$ python3 -q
>>> import numpy as np
>>> import numpy.linalg as la
>>> np.set_printoptions(suppress=True, linewidth=160)
>>> def tidy(a):
...     return np.round(a, 2) + 0
... 
>>> W0 = np.load("sample6.npy")
>>> W0
array([[  4,  -1,  -5,   0,   5,  -2],
       [ -3,  -2,   1,  -3,   5,  -3],
       [ -2,  -4,  -2,   5,   4,  -3],
       [ -4,   3,   4,  -1,   2,   3],
       [ -8,  -9,  -1, -12,  25, -14]])
>>> # row 4 is much longer than the rest
>>> Uu, sig, Vt = la.svd(W0)
>>> np.argmax(sig[:-1] / (sig[1:] + 1e-6)) + 1
np.int64(4)
>>> tidy(sig)
array([34.63, 10.36,  6.66,  4.12,  0.  ])
>>> A2 = Uu[:, :4] @ np.diag(sig[:4]) @ Vt[:4]
>>> la.matrix_rank(A2)
np.int64(4)
>>> tidy(la.norm(W0 - A2, 2)), tidy(sig[4])
(np.float64(0.0), np.float64(0.0))
>>> r0 = np.array([-1, 1, 2, -2, 2, 2, -1, 2, 2, -1, 2, 1, 2])
>>> E = 4 * np.eye(13) + np.outer(r0, r0)
>>> E
array([[ 5., -1., -2.,  2., -2., -2.,  1., -2., -2.,  1., -2., -1., -2.],
       [-1.,  5.,  2., -2.,  2.,  2., -1.,  2.,  2., -1.,  2.,  1.,  2.],
       [-2.,  2.,  8., -4.,  4.,  4., -2.,  4.,  4., -2.,  4.,  2.,  4.],
       [ 2., -2., -4.,  8., -4., -4.,  2., -4., -4.,  2., -4., -2., -4.],
       [-2.,  2.,  4., -4.,  8.,  4., -2.,  4.,  4., -2.,  4.,  2.,  4.],
       [-2.,  2.,  4., -4.,  4.,  8., -2.,  4.,  4., -2.,  4.,  2.,  4.],
       [ 1., -1., -2.,  2., -2., -2.,  5., -2., -2.,  1., -2., -1., -2.],
       [-2.,  2.,  4., -4.,  4.,  4., -2.,  8.,  4., -2.,  4.,  2.,  4.],
       [-2.,  2.,  4., -4.,  4.,  4., -2.,  4.,  8., -2.,  4.,  2.,  4.],
       [ 1., -1., -2.,  2., -2., -2.,  1., -2., -2.,  5., -2., -1., -2.],
       [-2.,  2.,  4., -4.,  4.,  4., -2.,  4.,  4., -2.,  8.,  2.,  4.],
       [-1.,  1.,  2., -2.,  2.,  2., -1.,  2.,  2., -1.,  2.,  5.,  2.],
       [-2.,  2.,  4., -4.,  4.,  4., -2.,  4.,  4., -2.,  4.,  2.,  8.]])
>>> rng = np.random.default_rng(408)
>>> lab = rng.permutation(13)
>>> lab
array([ 2,  5, 12,  9,  0, 10,  6,  3,  1,  4,  8,  7, 11])
>>> A2 = E[lab][:, lab]
>>> np.trace(A2)
np.float64(89.0)
>>> np.diag(A2)
array([8., 8., 8., 5., 5., 8., 5., 8., 5., 8., 8., 8., 5.])
>>> J = np.load("out10.npy")
>>> J
array([[  0,   1,   0,   1,  -1,  -1,   2],
       [  0,   1,  -1,   1,   0,  -2,   3],
       [  2,   2,  -1,   0,  -2,  -2,   2],
       [  1,   0,   0,   1,  -4,  -2,   3],
       [ -1,   2,   0,   0,  -3,  -3,   3],
       [  0,   4,  -1,  -2,  -2,  -3,   4],
       [  2,   2,  -3,  -1,  -4,  -1,   6],
       [  1,   1,  -5,  -2,  -6,   1,   7],
       [ -1,   0,  -3,  -1,  -4,   0,   6],
       [ -2,   2,  -2,  -2,  -5,   1,   4],
       [  0,   2,   0,  -1,  -4,   1,   4],
       [  2,   0,   2,   0,  -5,  -1,   6],
       [  3,   0,   3,  -1,  -4,   0,   5],
       [  2,  -1,   1,  -3,  -3,  -2,   6],
       [  0,   0,   0,  -4,  -3,  -2,   6],
       [  1,   0,   2,  -4,  -3,  -4,   4],
       [  0,   1,   3,  -2,  -4,  -6,   2],
       [  0,   1,   3,  -3,  -6,  -7,   2],
       [  2,  -1,   1,  -2,  -6,  -5,   3],
       [  4,  -1,  -1,   0,  -6,  -6,   2],
       [  2,  -1,  -2,  -2,  -6,  -5,   2],
       [  1,  -1,  -2,  -4,  -8,  -6,   0],
       [  2,   1,  -2,  -5, -10,  -8,  -2],
       [  0,   0,  -3,  -7, -10, -10,  -3],
       [  0,   1,  -3,  -5,  -9, -10,  -5],
       [  0,   1,  -5,  -5,  -7,  -8,  -3],
       [ -1,   1,  -3,  -5,  -5,  -6,  -5],
       [ -2,   3,  -4,  -5,  -4,  -5,  -4],
       [ -2,   5,  -5,  -7,  -2,  -7,  -4],
       [ -1,   5,  -7,  -6,  -1,  -9,  -2],
       [ -1,   6,  -8,  -4,  -1,  -9,  -1],
       [  0,   5,  -7,  -6,  -2,  -8,   0],
       [  1,   4,  -6,  -5,  -1,  -8,  -1]])
>>> C2 = np.cov(J, rowvar=False)
>>> tidy(la.eigvalsh(C2)[::-1])
array([30.49, 10.72,  4.07,  2.67,  2.16,  0.89,  0.68])
>>> tidy(J.std(axis=0))
array([1.44, 1.92, 2.94, 2.35, 2.55, 3.37, 3.51])
>>> tidy(np.corrcoef(J[:, 6], J[:, 5])[0, 1])
np.float64(0.82)
>>> np.argwhere(np.triu(np.abs(np.corrcoef(J.T)) > 0.8, 1))
array([[5, 6]])
>>> np.median(J, axis=0)
array([ 0.,  1., -2., -2., -4., -5.,  2.])
>>> C2.shape
(7, 7)
>>> A = np.loadtxt("m.csv", delimiter=",")
>>> A
array([[ 0.,  0.,  2.,  0.,  0.,  0.,  0.,  0.,  0.,  0.,  0.,  0.,  0.,  0.],
       [ 0.,  0.,  0.,  0.,  0.,  0.,  0.,  0.,  0.,  0.,  0.,  0.,  0.,  0.],
       [ 0.,  0.,  0.,  0.,  0.,  0.,  0.,  0.,  0.,  0.,  0.,  0.,  2.,  0.],
       [ 0.,  0.,  0.,  0.,  0.,  0.,  0.,  0.,  0.,  0., -1.,  0.,  0.,  0.],
       [ 0.,  0.,  0.,  0., -1.,  0.,  0.,  0.,  0.,  0.,  0.,  0.,  0.,  0.],
       [ 0.,  0.,  0.,  0.,  0.,  0.,  2.,  0.,  0.,  0.,  0.,  0.,  0.,  0.],
       [ 0.,  0.,  0.,  0.,  0.,  0.,  0.,  0.,  1.,  0.,  0.,  0.,  0.,  0.],
       [ 0.,  0.,  0.,  0.,  0.,  0.,  0.,  0.,  0.,  0.,  0.,  0.,  0.,  0.],
       [ 0.,  0.,  0.,  0.,  0., -2.,  0.,  0.,  0.,  0.,  0.,  0.,  0.,  0.],
       [ 0.,  0.,  0., -2.,  0.,  0.,  0.,  0.,  0.,  0.,  0.,  0.,  0.,  0.],
       [ 0.,  0.,  0.,  0.,  0.,  0.,  0.,  0.,  0.,  0.,  0.,  0.,  0.,  0.],
       [ 0.,  0.,  0.,  0.,  0.,  0.,  0.,  0.,  0.,  0.,  0.,  0.,  0.,  0.],
       [ 0.,  1.,  0.,  0.,  0.,  0.,  0.,  0.,  0.,  0.,  0.,  0.,  0.,  0.],
       [ 0.,  0.,  0.,  0.,  0.,  0.,  0.,  0.,  0.,  1.,  0.,  0.,  0.,  0.]])
>>> la.lstsq(A[:-1].T, A[-1])[2]
np.int32(9)
>>> tidy(la.norm(A, axis=0))
array([0., 1., 2., 2., 1., 2., 2., 0., 1., 1., 1., 0., 2., 0.])
>>> tidy(la.svd(A, compute_uv=False))
array([2., 2., 2., 2., 2., 1., 1., 1., 1., 1., 0., 0., 0., 0.])
>>> A[:, 5] @ A[:, 7]
np.float64(0.0)
>>> Uu, sig, Vt = la.svd(A)
>>> np.argmax(sig[:-1] / (sig[1:] + 1e-6)) + 1
np.int64(10)
>>> A2 = Uu[:, :10] @ np.diag(sig[:10]) @ Vt[:10]
>>> la.matrix_rank(A, rtol=0.05)
np.int64(10)
>>> tidy(la.norm(A - A2, 2)), sig[10]
(np.float64(0.0), np.float64(0.0))
>>> Uu, sig, Vt = la.svd(A)
>>> vecs = Vt[:(sig > 1e-8).sum()]
>>> x = A[13] + 4 * A[8] + rng.integers(2) * np.eye(14)[3]
>>> x
array([ 0.,  0.,  0.,  1.,  0., -8.,  0.,  0.,  0.,  1.,  0.,  0.,  0.,  0.])
>>> np.diag(vecs.T @ vecs)
array([0., 1., 1., 1., 1., 1., 1., 0., 1., 1., 1., 0., 1., 0.])
>>> np.allclose(vecs.T @ vecs @ x, x)
True
>>> la.matrix_rank(np.vstack([A, x]))
np.int64(10)
>>> F = np.loadtxt("x.csv", delimiter=",")
>>> F
array([[ -0.7 ,  -9.97,   0.3 ,  -0.2 ,  -2.  ,  -0.9 ],
       [  0.8 ,   8.99,  -0.9 ,   1.8 ,   1.8 ,   1.  ],
       [  0.3 ,   3.5 ,  -0.2 ,  -0.6 ,   0.7 ,  -0.7 ],
       [ -2.5 ,  -3.48,  -0.6 ,  -0.4 ,  -0.7 ,   0.2 ],
       [ -0.1 ,   0.99,   0.6 ,   0.8 ,   0.2 ,  -0.3 ],
       [ -0.5 ,   6.98,  -0.2 ,   0.  ,   1.4 ,   1.1 ],
       [ -0.5 ,   8.98,   0.8 ,  -0.3 ,   1.8 ,   0.7 ],
       [  0.6 ,  -0.53,  -0.3 ,  -1.8 ,  -0.1 ,  -0.1 ],
       [ -0.8 ,   4.48,   1.  ,  -0.3 ,   0.9 ,  -0.5 ],
       [  0.1 ,   0.98,   1.2 ,   0.6 ,   0.2 ,  -0.6 ],
       [ -1.  ,   5.99,   0.7 ,   0.7 ,   1.2 ,   1.3 ],
       [  1.1 ,  -6.47,   1.  ,   0.4 ,  -1.3 ,   0.2 ],
       [ -0.7 ,   1.02,  -0.7 ,  -0.1 ,   0.2 ,   1.1 ],
       [  0.5 ,  -0.02,   0.5 ,   0.4 ,   0.  ,  -0.2 ],
       [  1.9 ,   2.46,  -0.8 ,   0.1 ,   0.5 ,   0.8 ],
       [ -0.3 ,  -0.99,  -0.1 ,  -0.2 ,  -0.2 ,   0.1 ],
       [ -2.1 ,   5.51,   0.1 ,  -1.7 ,   1.1 ,   1.3 ],
       [ -1.  ,   1.52,   0.3 ,  -0.8 ,   0.3 ,   0.9 ],
       [  1.7 ,  -1.49,   1.  ,   1.5 ,  -0.3 ,  -1.8 ],
       [  0.5 ,  -2.99,  -0.7 ,  -1.4 ,  -0.6 ,   1.2 ],
       [ -0.1 ,   5.02,   0.2 ,   1.  ,   1.  ,   0.1 ],
       [  1.  ,   4.  ,  -2.3 ,   0.2 ,   0.8 ,  -0.5 ],
       [  0.4 ,  -6.5 ,   0.4 ,  -0.4 ,  -1.3 ,   0.6 ],
       [ -0.4 ,   5.5 ,   0.6 ,  -0.2 ,   1.1 ,   1.6 ],
       [  1.4 ,   3.01,   0.6 ,   0.1 ,   0.6 ,   0.  ],
       [  1.  ,  -0.5 ,   0.4 ,  -0.2 ,  -0.1 ,  -0.3 ],
       [  0.5 ,  -3.01,  -0.5 ,   0.1 ,  -0.6 ,  -0.2 ],
       [  0.4 ,  -5.54,  -1.4 ,  -0.3 ,  -1.1 ,   0.5 ],
       [  0.7 , -12.49,  -0.2 ,  -0.3 ,  -2.5 ,  -0.6 ],
       [ -1.  ,  -2.  ,  -0.4 ,  -0.7 ,  -0.4 ,   0.  ],
       [  2.1 ,   1.48,  -1.3 ,  -1.9 ,   0.3 ,   0.3 ],
       [  0.1 ,  -3.53,  -0.2 ,   0.1 ,  -0.7 ,   1.7 ],
       [ -0.5 ,   3.01,  -1.9 ,  -0.3 ,   0.6 ,   0.4 ],
       [ -0.2 ,   3.  ,   0.8 ,  -1.1 ,   0.6 ,   2.1 ],
       [  0.4 ,   5.01,   0.2 ,  -0.2 ,   1.  ,  -0.3 ],
       [  1.7 ,   9.98,  -0.2 ,   0.6 ,   2.  ,   0.6 ]])
>>> tidy(la.norm(F, axis=0))
array([ 6.18, 31.08,  4.92,  4.91,  6.22,  5.24])
>>> tidy(la.norm(F[0] - F[6]))
np.float64(19.4)
>>> tidy(F[0] @ F[6])
np.float64(-93.11)
>>> tidy(la.norm(F[0], 1)), tidy(la.norm(F[0], np.inf))
(np.float64(14.07), np.float64(9.97))
